>>> import numpy as np
>>> from numpy import linalg as LA
>>> np.set_printoptions(precision=2, suppress=True, linewidth=160)
>>> def rd(a):
...     return np.round(a, 2) + 0
... 
>>> E = np.loadtxt("sample11.csv", delimiter=",")
>>> rd(E)
array([[0.18, 0.29, 0.18, 0.06, 0.06, 0.24],
       [0.25, 0.12, 0.  , 0.  , 0.31, 0.31],
       [0.29, 0.24, 0.06, 0.18, 0.12, 0.12],
       [0.33, 0.  , 0.  , 0.13, 0.2 , 0.33],
       [0.25, 0.25, 0.31, 0.06, 0.06, 0.06],
       [0.29, 0.29, 0.07, 0.14, 0.07, 0.14]])
>>> # row-stochastic, so 1 is an eigenvalue
>>> rng = np.random.default_rng(533361)
>>> z = rng.permutation(6)
>>> z
array([5, 0, 4, 1, 3, 2])
>>> B = E[z][:, z]
>>> rd(np.diag(B))
array([0.14, 0.18, 0.06, 0.12, 0.13, 0.06])
>>> np.allclose(B, E)
False
>>> rd(B)
array([[0.14, 0.29, 0.07, 0.29, 0.14, 0.07],
       [0.24, 0.18, 0.06, 0.29, 0.06, 0.18],
       [0.06, 0.25, 0.06, 0.25, 0.06, 0.31],
       [0.31, 0.25, 0.31, 0.12, 0.  , 0.  ],
       [0.33, 0.33, 0.2 , 0.  , 0.13, 0.  ],
       [0.12, 0.29, 0.12, 0.24, 0.18, 0.06]])
>>> X = np.load("test11.npy")
>>> X
array([[ 1,  0,  0,  0,  0,  0,  0],
       [-2,  1,  0,  0,  0,  0,  0],
       [ 2, -2,  1,  0,  0,  0,  0],
       [ 0,  0, -1,  1,  0,  0,  0],
       [-3, -2,  0,  2,  1,  0,  0],
       [-3,  2,  3,  2,  3,  1,  0],
       [ 3,  1, -3,  2, -1, -2,  1]])
>>> # triangular, det is the product of the diagonal
>>> B = X[0, 0] * X[1:] - np.outer(X[1:, 0], X[0])
>>> B
array([[ 0,  1,  0,  0,  0,  0,  0],
       [ 0, -2,  1,  0,  0,  0,  0],
       [ 0,  0, -1,  1,  0,  0,  0],
       [ 0, -2,  0,  2,  1,  0,  0],
       [ 0,  2,  3,  2,  3,  1,  0],
       [ 0,  1, -3,  2, -1, -2,  1]])
>>> X[:, 0] / X[0, 0]
array([ 1., -2.,  2.,  0., -3., -3.,  3.])
>>> np.flatnonzero(~B.round(6).any(axis=1))
array([], dtype=int64)
>>> rd(LA.norm(X, "nuc"))
np.float64(19.47)
>>> rd(LA.norm(X, 2))
np.float64(7.69)
>>> X[5] @ X[6]
np.int64(-17)
>>> rd(LA.norm(X[5], 1)), rd(LA.norm(X[5], np.inf))
(np.float64(14.0), np.float64(3.0))
>>> rd(LA.norm(X[5] - X[6]))
np.float64(9.95)
>>> rd(LA.norm(X, axis=1))
array([1.  , 2.24, 3.  , 1.41, 4.24, 6.  , 5.39])
>>> z = rng.permutation(7)
>>> B = X[:, z] * rng.choice([-1, 1], 7)
>>> B
array([[ 0,  0,  0, -1,  0,  0,  0],
       [ 0,  1,  0,  2,  0,  0,  0],
       [ 0, -2,  0, -2,  0,  0,  1],
       [-1,  0,  0,  0,  0,  0, -1],
       [-2, -2,  0,  3, -1,  0,  0],
       [-2,  2, -1,  3, -3,  0,  3],
       [-2,  1,  2, -3,  1, -1, -3]])
>>> U, _, vt = LA.svd(X.T @ B)
>>> z
array([3, 1, 5, 0, 4, 6, 2])
>>> def softmax(z):
...     e = np.exp(z - z.max(axis=-1, keepdims=True))
...     return e / e.sum(axis=-1, keepdims=True)
... 
>>> rd(softmax(B[2]))
array([0.14, 0.02, 0.14, 0.02, 0.14, 0.14, 0.39])
>>> rd(softmax(B[2] + 4))
array([0.14, 0.02, 0.14, 0.02, 0.14, 0.14, 0.39])
>>> rd(softmax(10 * B[2]))
array([0., 0., 0., 0., 0., 0., 1.])
>>> S = B @ B.T / np.sqrt(7)
>>> rd(softmax(S + np.triu(np.full(S.shape, -np.inf), 1)))
array([[1.  , 0.  , 0.  , 0.  , 0.  , 0.  , 0.  ],
       [0.07, 0.93, 0.  , 0.  , 0.  , 0.  , 0.  ],
       [0.07, 0.  , 0.93, 0.  , 0.  , 0.  , 0.  ],
       [0.21, 0.21, 0.14, 0.44, 0.  , 0.  , 0.  ],
       [0.  , 0.  , 0.  , 0.  , 0.99, 0.  , 0.  ],
       [0.  , 0.  , 0.  , 0.  , 0.  , 1.  , 0.  ],
       [0.  , 0.  , 0.  , 0.  , 0.  , 0.  , 1.  ]])
>>> F = np.array([[-3, 1, 0, 0, 0, 0],
...     [-2, 3, 0, 0, 0, 0],
...     [-2, -3, 0, 0, 0, 0],
...     [0, 0, -3, 1, 0, 0],
...     [0, 0, -2, 3, 0, 0],
...     [0, 0, -2, -3, 0, 0],
...     [0, 0, 0, 0, -3, 1],
...     [0, 0, 0, 0, -2, 3],
...     [0, 0, 0, 0, -2, -3]])
>>> rd(np.sort(np.abs(LA.eigvals(X))))
array([1., 1., 1., 1., 1., 1., 1.])
>>> LA.determinant(X)
Traceback (most recent call last):
  File "<python-input-40>", line 1, in <module>
    LA.determinant(X)
    ^^^^^^^^^^^^^^
AttributeError: module 'numpy.linalg' has no attribute 'determinant'
>>> np.allclose(X, X.T)
False
>>> B = F[0, 0] * F[1:] - np.outer(F[1:, 0], F[0])
>>> B
array([[ 0, -7,  0,  0,  0,  0],
       [ 0, 11,  0,  0,  0,  0],
       [ 0,  0,  9, -3,  0,  0],
       [ 0,  0,  6, -9,  0,  0],
       [ 0,  0,  6,  9,  0,  0],
       [ 0,  0,  0,  0,  9, -3],
       [ 0,  0,  0,  0,  6, -9],
       [ 0,  0,  0,  0,  6,  9]])
>>> np.flatnonzero(~B.round(6).any(axis=1))
array([], dtype=int64)
